$ python3 -q
>>> import numpy as np
>>> import numpy.linalg as la
>>> np.set_printoptions(precision=1, suppress=True, linewidth=100)
>>> arr = np.loadtxt("arr.csv", delimiter=",")
>>> arr
array([[ 0.4,  0.6, -0.2, -1.8],
       [ 0.9,  0.5, -0.2, -1.9],
       [ 0.1,  0.1,  1.4,  0.3]])
>>> M2 = np.array([[-1, -1, -2], [2, 0, 0], [-2, 1, 0], [1, 0, -1]])
>>> la.matrix_rank(np.vstack([arr, M2.T]))
np.int64(4)
>>> la.matrix_rank(arr @ M2)
np.int64(3)
>>> np.einsum("ij->j", arr)
array([ 1.4,  1.2,  1. , -3.4])
>>> np.vstack([arr, M2.T]).shape
(6, 4)
>>> np.einsum("ik,kj->ji", arr, M2)
array([[-0.6, -1.4, -2.4],
       [-0.6, -1.1,  1.3],
       [ 1. ,  0.1, -0.5]])
>>> M2 = np.array([[2, 2, 1], [2, 2, 1]])
>>> cent = np.kron(M2, arr)
>>> la.matrix_rank(cent)
np.int64(3)
>>> round(la.norm(cent, 2), 1), np.round(la.norm(M2, 2) * la.norm(arr, 2), 1)
(np.float64(12.4), np.float64(12.4))
>>> F = np.array([[1.2, -0.3, 0.8],
...     [-0.3, 0.2, 0.6],
...     [-0.1, -0.6, -0.5],
...     [-1.1, 0.1, -0.3],
...     [-0.8, 0.8, 1.3],
...     [0.7, 0.4, -2.6],
...     [0.1, 0.5, 0.7],
...     [-0.7, 0.0, 1.5],
...     [1.2, 1.6, -0.3],
...     [-1.8, -0.5, 0.6],
...     [-0.7, -0.6, 0.6],
...     [-1.0, 0.1, -0.9],
...     [1.0, 0.4, -1.4],
...     [0.2, -1.0, 0.6],
...     [0.8, -0.5, -1.3],
...     [0.5, -0.7, 1.2],
...     [0.8, 0.8, -1.1],
...     [0.9, 1.0, 0.5]])
>>> rng = np.random.default_rng(56652)
>>> F[:, 2] = 5 * F[:, 0] + 0.3 * rng.normal(size=18)
>>> F
array([[ 1.2, -0.3,  6.1],
       [-0.3,  0.2, -2. ],
       [-0.1, -0.6, -0.5],
       [-1.1,  0.1, -5.8],
       [-0.8,  0.8, -3.9],
       [ 0.7,  0.4,  4.2],
       [ 0.1,  0.5,  0.7],
       [-0.7,  0. , -3.2],
       [ 1.2,  1.6,  5.6],
       [-1.8, -0.5, -8.6],
       [-0.7, -0.6, -2.6],
       [-1. ,  0.1, -4.6],
       [ 1. ,  0.4,  5.3],
       [ 0.2, -1. ,  1.2],
       [ 0.8, -0.5,  3.8],
       [ 0.5, -0.7,  2.3],
       [ 0.8,  0.8,  3.6],
       [ 0.9,  1. ,  4.8]])
>>> cov = np.cov(F, rowvar=False)
>>> np.argwhere(np.triu(np.abs(np.corrcoef(F.T)) > 0.8, 1))
array([[0, 2]])
>>> print(np.round(np.polyfit(F[:, 1], F[:, 0], 1), 1) + 0)
[0.4 0. ]
>>> Ac = F - F.mean(axis=0)
>>> V = la.svd(Ac)[2][:2]
>>> M2 = Ac - Ac @ V.T @ V
>>> np.round(np.cov(Ac @ V.T, rowvar=False), 1) + 0
array([[20.6,  0. ],
       [ 0. ,  0.4]])
